$ ipython --no-banner

In [1]: import numpy as np

In [2]: np.set_printoptions(precision=2, suppress=True, linewidth=140, floatmode="fixed")

In [3]: def rnd(a):
   ...:     return np.round(a, 2) + 0
   ...: 

In [4]: J = np.load("dump.npy")

In [5]: J
Out[5]: 
array([[ 22.04,   6.09,  22.09,  -4.37,   2.20,  -2.60, -12.53],
       [ 22.87,   7.81,  23.43,  -3.90,   2.66,  -1.63, -14.65],
       [ 22.02,   7.90,  24.70,  -5.11,   2.85,  -3.48, -12.46],
       [ 21.39,   8.37,  25.01,  -4.85,   3.21,  -1.76, -12.14],
       [ 22.41,   7.13,  20.99,  -4.38,   2.17,  -3.54, -12.24],
       [ -0.40,  18.45,  -5.75,   4.02,  -4.64,   3.21,  -7.35],
       [ 23.07,   7.65,  23.49,  -4.58,   3.13,  -2.60, -13.25],
       [ 22.54,   8.07,  25.73,  -4.67,   3.66,  -2.21, -11.02],
       [ 20.24,   7.01,  22.21,  -5.93,   2.79,  -3.27, -11.37],
       [  1.27,  17.28,  -5.61,   2.67,  -5.34,   3.98,  -9.25],
       [  1.41,  17.54,  -4.73,   1.42,  -6.08,   4.76,  -9.35],
       [ 22.26,   7.90,  23.06,  -2.84,   3.53,  -2.44, -14.13],
       [  1.06,  19.03,  -4.98,   2.60,  -5.95,   5.08,  -8.44],
       [ 21.44,   8.31,  23.32,  -6.19,   4.61,  -4.02, -10.43],
       [  2.28,  18.83,  -6.05,   3.67,  -4.99,   3.80, -10.68],
       [ 22.63,   6.92,  23.32,  -5.66,   3.68,  -2.70, -10.19],
       [  1.96,  19.63,  -5.40,   4.48,  -4.97,   1.92,  -8.51],
       [  3.64,  15.95,  -5.85,   3.04,  -6.80,   4.20, -10.80],
       [ 21.42,   7.07,  22.41,  -3.21,   1.75,  -3.42, -11.26],
       [ 20.60,   7.26,  23.84,  -5.09,   4.52,  -3.59, -13.26],
       [  1.46,  19.05,  -4.65,   3.01,  -4.14,   3.35,  -8.84],
       [ 22.37,   6.31,  21.88,  -4.97,   2.40,  -3.17, -10.88],
       [ 23.09,   8.06,  22.33,  -6.31,   3.75,  -2.19, -11.32],
       [  3.39,  17.90,  -5.35,   1.95,  -6.44,   3.52,  -9.22],
       [  1.37,  17.58,  -5.15,   3.04,  -5.61,   2.89,  -9.59]])

In [6]: cov = J.T @ J

In [7]: rnd(np.diag(cov))
Out[7]: array([7330.07, 4136.47, 8375.99,  457.17,  464.94,  270.67, 3068.25])

In [8]: np.linalg.matrix_rank(cov)
Out[8]: np.int64(7)

In [9]: rnd(np.trace(cov)), rnd((J ** 2).sum())
Out[9]: (np.float64(24103.55), np.float64(24103.55))

In [10]: (J @ J.T).shape
Out[10]: (25, 25)

In [11]: rnd(np.linalg.svd(J, compute_uv=False) ** 2)
Out[11]: array([19154.07,  4839.14,    46.72,    24.57,    19.49,    12.02,     7.55])
